$ python3 -q
>>> import numpy as np
>>> np.set_printoptions(precision=2, suppress=True, linewidth=200)
>>> def rnd(a):
...     return np.round(a, 2) + 0
... 
>>> F = np.load("w.npy")
>>> F
array([[ 0,  3,  3],
       [-3,  0, -2],
       [-3,  2,  0]])
>>> r = np.linalg.matrix_rank(F)
>>> r
np.int64(2)
>>> null = np.linalg.svd(F)[2][r:].T
>>> rnd(null @ null.T)
array([[ 0.18,  0.27, -0.27],
       [ 0.27,  0.41, -0.41],
       [-0.27, -0.41,  0.41]])
>>> rnd(F @ null)
array([[0.],
       [0.],
       [0.]])
>>> null.shape
(3, 1)
>>> rnd(np.linalg.norm(F, 2) / np.linalg.norm(F))
np.float64(0.71)
>>> rnd(np.linalg.norm(F, 1)), rnd(np.linalg.norm(F, np.inf))
(np.float64(6.0), np.float64(6.0))
>>> rnd(np.linalg.norm(F) ** 2 / np.linalg.norm(F, 2) ** 2)
np.float64(2.0)
>>> rnd(np.linalg.norm(F[1] - F[2]))
np.float64(2.83)
>>> rnd(np.linalg.norm(F, axis=1))
array([4.24, 3.61, 3.61])
>>> proj = np.triu(np.array([[5, 6, 3], [2, 8, 6], [5, 1, 7]]), 1) + np.eye(3)
>>> M2 = proj @ F @ np.linalg.inv(proj)
>>> np.trace(M2), np.trace(F)
(np.float64(0.0), np.int64(0))
>>> rnd(np.poly(M2))
array([ 1.,  0., 22.,  0.])
>>> M2 = np.array([[1, 4], [3, 1], [4, 0]])
>>> M2.T @ F.T
array([[ 21, -11,   3],
       [  3, -12, -10]])
>>> np.linalg.matrix_rank(np.vstack([F, M2.T]))
np.int64(3)
>>> np.einsum("ik,kj->ji", F, M2)
array([[ 21, -11,   3],
       [  3, -12, -10]])
>>> A = np.load("arr.npy")
>>> A
array([[ 0,  0,  2],
       [ 0,  2,  2],
       [ 1,  3,  2],
       [ 0,  0,  2],
       [ 3,  0,  2],
       [ 0,  0,  2],
       [ 7,  9,  2],
       [ 0,  1,  2],
       [15,  3,  2],
       [17, 10,  2],
       [ 0,  0,  2],
       [ 1,  0,  2],
       [ 0,  0,  2],
       [ 5,  0,  2],
       [ 0,  2,  2],
       [21, 18,  2],
       [ 0,  0,  2],
       [ 0,  0,  2],
       [15,  0,  2],
       [ 5,  0,  2],
       [ 1,  4,  2],
       [ 9, 10,  2],
       [15, 13,  2],
       [ 1,  0,  2],
       [23,  7,  2]])
>>> # rows 0 and 3 are equal
>>> proj = A @ np.linalg.solve(A.T @ A, A.T)
>>> np.linalg.matrix_rank(np.eye(25) - proj)
np.int64(22)
>>> Uu, sig, Vh = np.linalg.svd(F)
>>> rnd(sig)
array([4.69, 4.69, 0.  ])
>>> np.argmax(sig[:-1] / (sig[1:] + 1e-6)) + 1
np.int64(2)
>>> M2 = Uu[:, :2] @ np.diag(sig[:2]) @ Vh[:2]
>>> rnd(M2)
array([[ 0.,  3.,  3.],
       [-3.,  0., -2.],
       [-3.,  2.,  0.]])
>>> np.linalg.matrix_rank(F, rtol=0.05)
np.int64(2)
>>> rnd(np.abs(F - M2).max())
np.float64(0.0)
>>> rng = np.random.default_rng(669)
>>> idx = rng.permutation(3)
>>> M2 = A[:, idx] * rng.choice([-1, 1], 3)
>>> M2
array([[  0,  -2,   0],
       [ -2,  -2,   0],
       [ -3,  -2,  -1],
       [  0,  -2,   0],
       [  0,  -2,  -3],
       [  0,  -2,   0],
       [ -9,  -2,  -7],
       [ -1,  -2,   0],
       [ -3,  -2, -15],
       [-10,  -2, -17],
       [  0,  -2,   0],
       [  0,  -2,  -1],
       [  0,  -2,   0],
       [  0,  -2,  -5],
       [ -2,  -2,   0],
       [-18,  -2, -21],
       [  0,  -2,   0],
       [  0,  -2,   0],
       [  0,  -2, -15],
       [  0,  -2,  -5],
       [ -4,  -2,  -1],
       [-10,  -2,  -9],
       [-13,  -2, -15],
       [  0,  -2,  -1],
       [ -7,  -2, -23]])
>>> Uu, _, Vh = np.linalg.svd(A.T @ M2)
>>> rnd(Uu @ Vh)
array([[ 0.,  0., -1.],
       [-1.,  0.,  0.],
       [ 0., -1.,  0.]])
>>> mat = np.loadtxt("m.csv", delimiter=",")
>>> mat
array([[-2.76,  5.06, -3.2 ],
       [ 4.13,  3.05,  1.68],
       [-3.01,  3.67, -2.33],
       [ 5.25, -8.76,  1.62],
       [ 6.53,  3.29, -1.2 ],
       [-0.13, -3.4 , -0.36],
       [-0.67, -5.75, -0.89],
       [ 3.64, -6.99, -1.03],
       [ 0.57,  5.83,  0.28],
       [-0.35, -0.56,  3.31],
       [-2.82, -2.46,  0.55],
       [ 0.86, -4.14,  1.47],
       [-4.87, -1.16,  2.83],
       [-0.94, -0.93, -0.53],
       [ 0.94, -7.48,  2.84],
       [-1.16,  4.53, -0.3 ],
       [-0.68, 12.76,  1.24],
       [ 3.22, -0.34, -1.64]])
>>> f, v = mat[9], mat[8]
>>> rnd(f @ v)
np.float64(-2.54)
>>> pr = (f @ v) / (f @ f) * f
>>> rnd(v - pr)
array([0.49, 5.71, 1.02])
>>> rnd(np.outer(f, v))
array([[-0.2 , -2.04, -0.1 ],
       [-0.32, -3.26, -0.16],
       [ 1.89, 19.3 ,  0.93]])
>>> rnd((v - pr) @ f)
np.float64(0.0)
>>> rnd(np.linalg.norm(f + v) ** 2 + np.linalg.norm(f - v) ** 2)
np.float64(91.57)
>>> np.linalg.matrix_rank(np.outer(f, v))
np.int64(1)
